% ipython --no-banner

In [1]: import numpy as np

In [2]: from numpy import linalg as LA

In [3]: np.set_printoptions(precision=1, suppress=True, linewidth=100)

In [4]: data = np.load("case4.npy")

In [5]: data
Out[5]: 
array([[ 3,  4,  5,  6],
       [ 7,  8,  9, 10],
       [11, 12, 13, 14],
       [15, 16, 17, 18]])

In [6]: vec = np.array([4, 1, 0, -1])

In [7]: data @ vec
Out[7]: array([10, 26, 42, 58])

In [8]: np.einsum("ij,j->i", data, vec)
Out[8]: array([10, 26, 42, 58])

In [9]: print(data * vec)
[[ 12   4   0  -6]
 [ 28   8   0 -10]
 [ 44  12   0 -14]
 [ 60  16   0 -18]]

In [10]: data @ (2 * vec)
Out[10]: array([ 20,  52,  84, 116])

In [11]: print(data @ np.ones(4))
[18. 34. 50. 66.]

In [12]: (data @ vec).argmax()
Out[12]: np.int64(3)

In [13]: np.sign((data @ vec).round(6))
Out[13]: array([1, 1, 1, 1])

In [14]: print((data * vec).sum(axis=1))
[10 26 42 58]

In [15]: np.unique(data.round(6), axis=0).shape
Out[15]: (4, 4)

In [16]: np.allclose(data[:-1].T @ LA.lstsq(data[:-1].T, data[-1])[0], data[-1])
Out[16]: True

In [17]: Y = np.array([[3, 2], [8, 8]])

In [18]: basis = np.kron(Y, data)

In [19]: print(LA.matrix_rank(basis))
4

In [20]: print(basis)
[[  9  12  15  18   6   8  10  12]
 [ 21  24  27  30  14  16  18  20]
 [ 33  36  39  42  22  24  26  28]
 [ 45  48  51  54  30  32  34  36]
 [ 24  32  40  48  24  32  40  48]
 [ 56  64  72  80  56  64  72  80]
 [ 88  96 104 112  88  96 104 112]
 [120 128 136 144 120 128 136 144]]

In [21]: left, s, VT = LA.svd(basis)

In [22]: V = VT[:(s > 1e-8).sum()]

In [23]: rng = np.random.default_rng(71)

In [24]: vec = basis[1] + 2 * basis[7] + rng.integers(2) * np.eye(8)[6]

In [25]: print(vec)
[261. 280. 299. 318. 254. 272. 291. 308.]

In [26]: np.round(V.T @ V, 1) + 0
Out[26]: 
array([[ 0.7,  0.4,  0.1, -0.2,  0. ,  0. ,  0. ,  0. ],
       [ 0.4,  0.3,  0.2,  0.1,  0. ,  0. ,  0. ,  0. ],
       [ 0.1,  0.2,  0.3,  0.4,  0. ,  0. ,  0. ,  0. ],
       [-0.2,  0.1,  0.4,  0.7,  0. ,  0. ,  0. ,  0. ],
       [ 0. ,  0. ,  0. ,  0. ,  0.7,  0.4,  0.1, -0.2],
       [ 0. ,  0. ,  0. ,  0. ,  0.4,  0.3,  0.2,  0.1],
       [ 0. ,  0. ,  0. ,  0. ,  0.1,  0.2,  0.3,  0.4],
       [ 0. ,  0. ,  0. ,  0. , -0.2,  0.1,  0.4,  0.7]])

In [27]: np.diag(V.T @ V)
Out[27]: array([0.7, 0.3, 0.3, 0.7, 0.7, 0.3, 0.3, 0.7])

In [28]: print(np.allclose(V.T @ V @ vec, vec))
False

In [29]: np.argsort(-LA.norm(data, axis=0).round(6), kind="stable")[:3]
Out[29]: array([3, 2, 1])

In [30]: LA.matrix_rank(data, rtol=0.1)
Out[30]: np.int64(1)

In [31]: np.round(LA.norm(data, 2) / LA.norm(data), 1)
Out[31]: np.float64(1.0)

In [32]: [round(float(x), 1) for x in LA.svd(data, compute_uv=False)[:3]]
Out[32]: [45.8, 1.7, 0.0]

In [33]: F = np.array([[3.0, 4.0, 0.0, 0.0],
    ...:     [4.0, 2.0, 4.0, 0.0],
    ...:     [0.0, 4.0, -3.0, 4.0],
    ...:     [0.0, 0.0, 4.0, -1.0]])

In [34]: F
Out[34]: 
array([[ 3.,  4.,  0.,  0.],
       [ 4.,  2.,  4.,  0.],
       [ 0.,  4., -3.,  4.],
       [ 0.,  0.,  4., -1.]])

In [35]: def softmax(z):
    ...:     e = np.exp(z - z.max(axis=-1, keepdims=True))
    ...:     return e / e.sum(axis=-1, keepdims=True)
    ...: 

In [36]: np.round(softmax(F[3]), 1) + 0
Out[36]: array([0., 0., 1., 0.])

In [37]: S = F @ F.T / np.sqrt(4)

In [38]: np.round(softmax(S + np.triu(np.full(S.shape, -np.inf), 1)), 1) + 0
Out[38]: 
array([[1. , 0. , 0. , 0. ],
       [0. , 1. , 0. , 0. ],
       [0. , 0. , 1. , 0. ],
       [0. , 0.4, 0. , 0.6]])

In [39]: np.round(softmax(S), 1) + 0
Out[39]: 
array([[0.9, 0.1, 0. , 0. ],
       [0. , 1. , 0. , 0. ],
       [0. , 0. , 1. , 0. ],
       [0. , 0.4, 0. , 0.6]])

In [40]: softmax(S).round(6).argmax(axis=1)
Out[40]: array([0, 1, 2, 3])

In [41]: w, V = LA.eig(F)

In [42]: np.sort(LA.eigvals(LA.inv(F)))
Out[42]: array([-0.7, -0.1,  0.1,  0.4])

In [43]: round(np.prod(w), 1)
Out[43]: np.float64(178.0)

In [44]: lab = rng.permutation(4)

In [45]: lab
Out[45]: array([2, 3, 1, 0])

In [46]: Y = F[lab][:, lab]

In [47]: np.sort(np.abs(LA.eigvals(Y)))
Out[47]: array([1.3, 2.4, 7.5, 7.5])

In [48]: np.trace(Y)
Out[48]: np.float64(1.0)

In [49]: print(np.diag(Y))
[-3. -1.  2.  3.]

In [50]: Y = np.array([[4, 6, 0], [4, 6, 4], [7, 9, 1]])

In [51]: E = np.tril(Y)

In [52]: E
Out[52]: 
array([[4, 0, 0],
       [4, 6, 0],
       [7, 9, 1]])

In [53]: print(np.allclose(E, E.T))
False

In [54]: (E + E.T) / 2
Out[54]: 
array([[4. , 2. , 3.5],
       [2. , 6. , 4.5],
       [3.5, 4.5, 1. ]])

In [55]: round(np.abs(LA.eigvals(E)).max(), 1)
Out[55]: np.float64(6.0)

In [56]: E @ E
Out[56]: 
array([[16,  0,  0],
       [40, 36,  0],
       [71, 63,  1]])

In [57]: print(round(float(LA.det(E)), 1))
24.0

In [58]: np.trace(E)
Out[58]: np.int64(11)

In [59]: LA.matrix_power(E, 3)
Out[59]: 
array([[ 64,   0,   0],
       [304, 216,   0],
       [543, 387,   1]])

In [60]: np.sort(np.abs(LA.eigvals(E)))
Out[60]: array([1., 4., 6.])

In [61]: np.allclose(E @ E.T, E.T @ E)
Out[61]: False

In [62]: print(np.unravel_index(np.abs(E).argmax(), E.shape))
(np.int64(2), np.int64(1))

In [63]: E.sum(axis=0)
Out[63]: array([15, 15,  1])

In [64]: print(LA.svd(E, compute_uv=False))
[13.7  3.2  0.5]

In [65]: E.sum(axis=1)
Out[65]: array([ 4, 10, 17])

In [66]: np.diff(E, axis=0)
Out[66]: 
array([[0, 6, 0],
       [3, 3, 1]])

In [67]: w, V = LA.eig(E)

In [68]: np.sort(LA.eigvals(LA.inv(E)))
Out[68]: array([0.2, 0.2, 1. ])

In [69]: print(E @ V[:, 0] - w[0] * V[:, 0])
[0. 0. 0.]

In [70]: np.sort(LA.eigvals(E @ E))
Out[70]: array([ 1., 16., 36.])

In [71]: print(np.sort(LA.eigvals(E.T)))
[1. 4. 6.]

In [72]: lab = rng.permutation(3)

In [73]: Y = E[:, lab] * rng.choice([-1, 1], 3)

In [74]: print(Y)
[[ 0  4  0]
 [-6  4  0]
 [-9  7  1]]

In [75]: left, _, VT = LA.svd(E.T @ Y)

In [76]: np.round(left @ VT, 1) + 0
Out[76]: 
array([[ 0.,  1.,  0.],
       [-1.,  0.,  0.],
       [ 0.,  0.,  1.]])

In [77]: J = np.diag(np.array([1, 1, 2, 1, 1]))

In [78]: print(J)
[[1 0 0 0 0]
 [0 1 0 0 0]
 [0 0 2 0 0]
 [0 0 0 1 0]
 [0 0 0 0 1]]

In [79]: w, V = LA.eig(J)

In [80]: np.prod(w)
Out[80]: np.float64(2.0)

In [81]: w
Out[81]: array([1., 1., 2., 1., 1.])

In [82]: J @ V[:, 0] - w[0] * V[:, 0]
Out[82]: array([0., 0., 0., 0., 0.])

In [83]: np.sort(LA.eigvals(LA.inv(J)))
Out[83]: array([0.5, 1. , 1. , 1. , 1. ])

In [84]: LA.svd(J, compute_uv=False)
Out[84]: array([2., 1., 1., 1., 1.])

In [85]: J[:, 0] @ J[:, 4]
Out[85]: np.int64(0)

In [86]: LA.pinv(J)
Out[86]: 
array([[1. , 0. , 0. , 0. , 0. ],
       [0. , 1. , 0. , 0. , 0. ],
       [0. , 0. , 0.5, 0. , 0. ],
       [0. , 0. , 0. , 1. , 0. ],
       [0. , 0. , 0. , 0. , 1. ]])

In [87]: J @ J.T
Out[87]: 
array([[1, 0, 0, 0, 0],
       [0, 1, 0, 0, 0],
       [0, 0, 4, 0, 0],
       [0, 0, 0, 1, 0],
       [0, 0, 0, 0, 1]])

In [88]: M = np.arange(16).reshape(4, 4) + 2

In [89]: M
Out[89]: 
array([[ 2,  3,  4,  5],
       [ 6,  7,  8,  9],
       [10, 11, 12, 13],
       [14, 15, 16, 17]])

In [90]: # rows and columns are dependent

In [91]: np.allclose(M, M.T)
Out[91]: False

In [92]: np.trace(M)
Out[92]: np.int64(38)

In [93]: round(float(LA.det(M)), 1)
Out[93]: 0.0

In [94]: M @ M
Out[94]: 
array([[132, 146, 160, 174],
       [260, 290, 320, 350],
       [388, 434, 480, 526],
       [516, 578, 640, 702]])

In [95]: print(round(np.abs(LA.eigvals(M)).max(), 1))
40.0

In [96]: print(np.allclose(M @ M.T, M.T @ M))
False

In [97]: print([round(float(x), 1) for x in LA.svd(M, compute_uv=False)[:3]])
[42.2, 1.9, 0.0]

In [98]: LA.matrix_rank(M, rtol=0.1)
Out[98]: np.int64(1)

In [99]: LA.cond(M) > 100
Out[99]: np.True_

In [100]: softmax(M).sum(axis=1)
Out[100]: array([1., 1., 1., 1.])

In [101]: print(np.round(softmax(M[1] + -2), 1) + 0)
[0.  0.1 0.2 0.6]

In [102]: S = M @ M.T / np.sqrt(4)

In [103]: np.round(softmax(S), 1) + 0
Out[103]: 
array([[0., 0., 0., 1.],
       [0., 0., 0., 1.],
       [0., 0., 0., 1.],
       [0., 0., 0., 1.]])

In [104]: left, s, VT = LA.svd(M, full_matrices=False)

In [105]: np.round(s / s[0], 1) + 0
Out[105]: array([1., 0., 0., 0.])

In [106]: s.round(1) + 0
Out[106]: array([42.2,  1.9,  0. ,  0. ])

In [107]: print(np.abs(left[:, 0]).round(6).argmax())
3

In [108]: np.allclose(left * s @ VT, M)
Out[108]: True

In [109]: A = np.load("arr.npy")

In [110]: A
Out[110]: 
array([[2, 5, 2, 5, 2, 5],
       [2, 4, 2, 4, 2, 4],
       [3, 0, 3, 0, 3, 0],
       [2, 5, 2, 5, 2, 5],
       [2, 4, 2, 4, 2, 4],
       [3, 0, 3, 0, 3, 0]])

In [111]: lab = rng.permutation(6)

In [112]: lab
Out[112]: array([5, 2, 1, 0, 3, 4])

In [113]: Y = A[lab][:, lab]

In [114]: Y
Out[114]: 
array([[0, 3, 0, 3, 0, 3],
       [0, 3, 0, 3, 0, 3],
       [4, 2, 4, 2, 4, 2],
       [5, 2, 5, 2, 5, 2],
       [5, 2, 5, 2, 5, 2],
       [4, 2, 4, 2, 4, 2]])

In [115]: print(np.diag(Y))
[0 3 4 2 5 2]

In [116]: np.round(np.sort(np.abs(LA.eigvals(Y))), 1) + 0
Out[116]: array([ 0.,  0.,  0.,  0.,  0., 16.])
